In [1]: import numpy as np

In [2]: np.set_printoptions(precision=2, suppress=True, linewidth=200, legacy="1.25")

In [3]: rnd = lambda a: np.round(a, 2) + 0

In [4]: feats = np.loadtxt("a.csv", delimiter=",")

In [5]: feats
Out[5]: 
array([[  3.97,   6.03,   5.96,   4.05,   5.98,   6.03,  -1.98,  -1.99,  -2.03,   0.04],
       [ -6.01,  -9.08,  -8.94,  -6.  ,  -8.94,  -9.04,   2.89,   3.01,   3.04,  -0.01],
       [ 10.01,  15.04,  15.01,  10.06,  15.03,  14.94,  -4.98,  -5.  ,  -5.03,  -0.01],
       [  2.01,   2.99,   2.94,   2.  ,   3.03,   2.99,  -1.01,  -1.08,  -1.05,   0.07],
       [-10.06, -15.06, -15.01, -10.06, -14.98, -15.1 ,   4.98,   5.01,   4.88,  -0.07],
       [-10.02, -14.98, -15.02,  -9.98, -14.97, -14.97,   5.07,   5.05,   5.06,   0.  ],
       [  0.02,   0.03,  -0.05,  -0.03,   0.05,  -0.02,  -0.01,   0.09,  -0.05,   0.02],
       [ -2.11,  -2.99,  -2.95,  -2.  ,  -3.1 ,  -3.06,   0.96,   0.96,   1.03,   0.05]])

In [6]: rnd(np.linalg.norm(feats, 2) / np.linalg.norm(feats))
Out[6]: 1.0

In [7]: np.linalg.cond(feats) > 100
Out[7]: True

In [8]: [round(float(x), 2) for x in np.linalg.svd(feats, compute_uv=False)[:3]]
Out[8]: [65.1, 0.21, 0.21]

In [9]: np.linalg.matrix_rank(feats, rtol=0.1)
Out[9]: 1

In [10]: np.argsort(-np.linalg.norm(feats, axis=0).round(6), kind="stable")[:3]
Out[10]: array([1, 5, 2])

In [11]: rng = np.random.default_rng(43477)

In [12]: Y = feats + rng.integers(-2, 3, (8, 1)) @ rng.integers(-2, 3, (1, 10))

In [13]: rnd(Y)
Out[13]: 
array([[  1.97,   5.03,   3.96,   4.05,   3.98,   7.03,   0.02,  -1.99,  -4.03,  -1.96],
       [ -8.01, -10.08, -10.94,  -6.  , -10.94,  -8.04,   4.89,   3.01,   1.04,  -2.01],
       [  6.01,  13.04,  11.01,  10.06,  11.03,  16.94,  -0.98,  -5.  ,  -9.03,  -4.01],
       [ -1.99,   0.99,  -1.06,   2.  ,  -0.97,   4.99,   2.99,  -1.08,  -5.05,  -3.93],
       [-12.06, -16.06, -17.01, -10.06, -16.98, -14.1 ,   6.98,   5.01,   2.88,  -2.07],
       [ -8.02, -13.98, -13.02,  -9.98, -12.97, -15.97,   3.07,   5.05,   7.06,   2.  ],
       [  4.02,   2.03,   3.95,  -0.03,   4.05,  -2.02,  -4.01,   0.09,   3.95,   4.02],
       [ -2.11,  -2.99,  -2.95,  -2.  ,  -3.1 ,  -3.06,   0.96,   0.96,   1.03,   0.05]])

In [14]: rnd(Y - feats)
Out[14]: 
array([[-2., -1., -2.,  0., -2.,  1.,  2.,  0., -2., -2.],
       [-2., -1., -2.,  0., -2.,  1.,  2.,  0., -2., -2.],
       [-4., -2., -4.,  0., -4.,  2.,  4.,  0., -4., -4.],
       [-4., -2., -4.,  0., -4.,  2.,  4.,  0., -4., -4.],
       [-2., -1., -2.,  0., -2.,  1.,  2.,  0., -2., -2.],
       [ 2.,  1.,  2.,  0.,  2., -1., -2.,  0.,  2.,  2.],
       [ 4.,  2.,  4.,  0.,  4., -2., -4.,  0.,  4.,  4.],
       [ 0.,  0.,  0.,  0.,  0.,  0.,  0.,  0.,  0.,  0.]])
